$ python -q
>>> import numpy as np
>>> np.set_printoptions(precision=3, suppress=True, linewidth=100, floatmode="fixed")
>>> def tidy(a):
...     return np.round(a, 3) + 0
... 
>>> J = np.load("sample15.npy")
>>> print(J)
[[-0.300 -2.600  0.800  1.700  0.300  1.200]
 [-2.100  2.500 -1.800 -0.700  0.700 -0.900]
 [ 0.100 -0.200 -0.100 -0.800 -0.900  5.400]
 [-1.100 -1.700 -1.800  0.500  0.100  2.700]]
>>> x0 = np.array([2, 3, 2, 2, 3, 0])
>>> print(np.sign((J @ x0).round(6)))
[-1.000  1.000 -1.000 -1.000]
>>> print(tidy((J * x0).sum(axis=1)))
[-2.500  0.400 -4.900 -9.600]
>>> print(tidy(np.einsum("ij,j->i", J, x0)))
[-2.500  0.400 -4.900 -9.600]
>>> print(tidy(J @ (2 * x0)))
[ -5.000   0.800  -9.800 -19.200]
>>> print(tidy(J @ x0))
[-2.500  0.400 -4.900 -9.600]
>>> print((J @ x0).argmax())
1
>>> print(tidy(J * x0))
[[-0.600 -7.800  1.600  3.400  0.900  0.000]
 [-4.200  7.500 -3.600 -1.400  2.100  0.000]
 [ 0.200 -0.600 -0.200 -1.600 -2.700  0.000]
 [-2.200 -5.100 -3.600  1.000  0.300  0.000]]
>>> print(J.ravel(order="F"))
[-0.300 -2.100  0.100 -1.100 -2.600  2.500 -0.200 -1.700  0.800 -1.800 -0.100 -1.800  1.700 -0.700
 -0.800  0.500  0.300  0.700 -0.900  0.100  1.200 -0.900  5.400  2.700]
>>> t3 = J.reshape(4, 2, -1)
>>> print(t3.transpose(1, 0, 2))
[[[-0.300 -2.600  0.800]
  [-2.100  2.500 -1.800]
  [ 0.100 -0.200 -0.100]
  [-1.100 -1.700 -1.800]]

 [[ 1.700  0.300  1.200]
  [-0.700  0.700 -0.900]
  [-0.800 -0.900  5.400]
  [ 0.500  0.100  2.700]]]
>>> print(np.einsum("ihd,jhd->hij", t3, t3).shape)
(2, 4, 4)
>>> print(tidy(np.einsum("ihd,ihd->ih", t3, t3)))
[[ 7.490  4.420]
 [13.900  1.790]
 [ 0.060 30.610]
 [ 7.340  7.550]]
>>> cov = J.T @ J
>>> print(tidy(np.linalg.eigvalsh(cov)[::-1]))
[43.890 19.106  9.131  1.033  0.000  0.000]
>>> print(np.trace(cov), (J ** 2).sum())
73.16 73.16
>>> print(np.allclose(cov, cov.T))
True
>>> other = np.array([[2, 0, 1],
...     [-2, -1, 0],
...     [1, -1, 2],
...     [-1, 1, -1],
...     [0, 0, -2],
...     [-1, -1, 0]])
>>> print(tidy(np.einsum("ik,kj->ji", J, other)))
[[ 2.500 -9.400 -4.100 -3.800]
 [ 2.300 -0.500 -5.900  1.300]
 [-1.000 -6.400  2.500 -5.400]]
>>> print(tidy(np.einsum("ij,ij->i", J, J)))
[11.910 15.690 30.670 14.890]
>>> print(tidy(J @ other))
[[ 2.500  2.300 -1.000]
 [-9.400 -0.500 -6.400]
 [-4.100 -5.900  2.500]
 [-3.800  1.300 -5.400]]
>>> t3 = np.stack([J, -2 * J, J[::-1]])
>>> print(tidy(t3.sum(axis=0)))
[[-0.800  0.900 -2.600 -1.200 -0.200  1.500]
 [ 2.200 -2.700  1.700 -0.100 -1.600  6.300]
 [-2.200  2.700 -1.700  0.100  1.600 -6.300]
 [ 0.800 -0.900  2.600  1.200  0.200 -1.500]]
>>> print(np.linalg.matrix_rank(t3.reshape(3, -1)))
2
>>> print(tidy(np.linalg.norm(t3, axis=(1, 2))))
[ 8.553 17.107  8.553]
